$ python -q
>>> import numpy as np
>>> np.set_printoptions(precision=3, suppress=True, linewidth=120)
>>> arr = np.load("dump.npy")
>>> print(arr)
[[ 0  0  0 -2 -2 -1]
 [ 0  0  0 -1 -3 -2]
 [ 0  0  0 -2 -3 -3]
 [ 0  0  0  6  6  3]
 [ 0  0  0  3  9  6]
 [ 0  0  0  6  9  9]]
>>> # looks like rank 3
>>> Uu, sigma, VT = np.linalg.svd(arr)
>>> print(np.argmax(sigma[:-1] / (sigma[1:] + 1e-6)) + 1)
3
>>> print(sigma.round(3) + 0)
[20.81   3.498  2.172  0.     0.     0.   ]
>>> M2 = Uu[:, :3] @ np.diag(sigma[:3]) @ VT[:3]
>>> print(np.linalg.matrix_rank(arr, rtol=0.05))
3
>>> print(M2.round(3) + 0)
[[ 0.  0.  0. -2. -2. -1.]
 [ 0.  0.  0. -1. -3. -2.]
 [ 0.  0.  0. -2. -3. -3.]
 [ 0.  0.  0.  6.  6.  3.]
 [ 0.  0.  0.  3.  9.  6.]
 [ 0.  0.  0.  6.  9.  9.]]
>>> print(round(np.abs(arr - M2).max(), 3))
0.0
>>> print(np.linalg.matrix_rank(M2))
3
>>> rng = np.random.default_rng(443)
>>> M2 = arr + rng.integers(-2, 3, (6, 3)) @ rng.integers(-2, 3, (3, 6))
>>> print(M2)
[[ 8  8 -4  2 -6 -7]
 [ 1  1  0  0 -5 -4]
 [-1  3 -4  5 -1 -3]
 [ 5  5 -2  9  2 -2]
 [ 0 -1  2  2  6  4]
 [-4 -5  4  3  8 10]]
>>> print(np.round(np.linalg.svd(M2 - arr, compute_uv=False), 3) + 0)
[19.695  9.331  4.248  0.     0.     0.   ]
>>> print(np.abs(M2 - arr).sum(axis=1))
[34  7 17 24  9 18]
>>> print(M2 - arr)
[[ 8  8 -4  4 -4 -6]
 [ 1  1  0  1 -2 -2]
 [-1  3 -4  7  2  0]
 [ 5  5 -2  3 -4 -5]
 [ 0 -1  2 -1 -3 -2]
 [-4 -5  4 -3 -1  1]]
>>> M2 = arr / np.sqrt((arr ** 2).mean(axis=1, keepdims=True))
>>> print(np.linalg.matrix_rank(M2) == np.linalg.matrix_rank(arr))
True
>>> print(arr - arr.mean(axis=1, keepdims=True))
[[ 0.833  0.833  0.833 -1.167 -1.167 -0.167]
 [ 1.     1.     1.     0.    -2.    -1.   ]
 [ 1.333  1.333  1.333 -0.667 -1.667 -1.667]
 [-2.5   -2.5   -2.5    3.5    3.5    0.5  ]
 [-3.    -3.    -3.     0.     6.     3.   ]
 [-4.    -4.    -4.     2.     5.     5.   ]]
>>> print(np.linalg.matrix_rank(arr - arr.mean(axis=1, keepdims=True)))
3
>>> print(np.linalg.norm(M2, axis=1))
[2.449 2.449 2.449 2.449 2.449 2.449]
>>> print(M2[3])
[0.    0.    0.    1.633 1.633 0.816]
>>> X = np.load("test16.npy")
>>> print(X)
[[ 0.225 -0.045 -0.045 -0.135  0.225  0.225 -0.225]
 [-0.045  0.009  0.009  0.027 -0.045 -0.045  0.045]
 [-0.045  0.009  0.009  0.027 -0.045 -0.045  0.045]
 [-0.135  0.027  0.027  0.081 -0.135 -0.135  0.135]
 [ 0.225 -0.045 -0.045 -0.135  0.225  0.225 -0.225]
 [ 0.225 -0.045 -0.045 -0.135  0.225  0.225 -0.225]
 [-0.225  0.045  0.045  0.135 -0.225 -0.225  0.225]]
>>> # columns 1 and 2 are equal
>>> rank = np.linalg.matrix_rank(X)
>>> print(rank)
1
>>> N = np.linalg.svd(X)[2][rank:].T
>>> print([int(np.linalg.matrix_rank(np.delete(X, i, axis=0))) for i in range(7)])
[1, 1, 1, 1, 1, 1, 1]
>>> print(np.linalg.matrix_rank(X.T @ X), np.linalg.matrix_rank(X @ X.T))
1 1
>>> print([int(np.linalg.matrix_rank(X[:, :j + 1])) for j in range(7)])
[1, 1, 1, 1, 1, 1, 1]
>>> print(N.shape)
(7, 6)
>>> print(round(float(np.linalg.norm(X, 2) / np.linalg.norm(X)), 3))
1.0
>>> print([round(float(x), 3) for x in np.linalg.svd(X, compute_uv=False)[:3]])
[1.0, 0.0, 0.0]
>>> print(np.linalg.matrix_rank(X, rtol=0.1))
1
>>> u = np.array([-2, 0])
>>> print(np.correlate(X[4], X[2], "full"))
[ 0.01  -0.012 -0.01   0.004  0.019  0.006 -0.045  0.006  0.019  0.004 -0.01  -0.012  0.01 ]
>>> print(np.array([np.convolve(row, u, "same") for row in X]))
[[-0.45   0.09   0.09   0.27  -0.45  -0.45   0.45 ]
 [ 0.09  -0.018 -0.018 -0.054  0.09   0.09  -0.09 ]
 [ 0.09  -0.018 -0.018 -0.054  0.09   0.09  -0.09 ]
 [ 0.27  -0.054 -0.054 -0.162  0.27   0.27  -0.27 ]
 [-0.45   0.09   0.09   0.27  -0.45  -0.45   0.45 ]
 [-0.45   0.09   0.09   0.27  -0.45  -0.45   0.45 ]
 [ 0.45  -0.09  -0.09  -0.27   0.45   0.45  -0.45 ]]
>>> print(np.convolve(X[4], u))
[-0.45  0.09  0.09  0.27 -0.45 -0.45  0.45  0.  ]
>>> print(np.polyval(u, X[4]))
[-0.45  0.09  0.09  0.27 -0.45 -0.45  0.45]
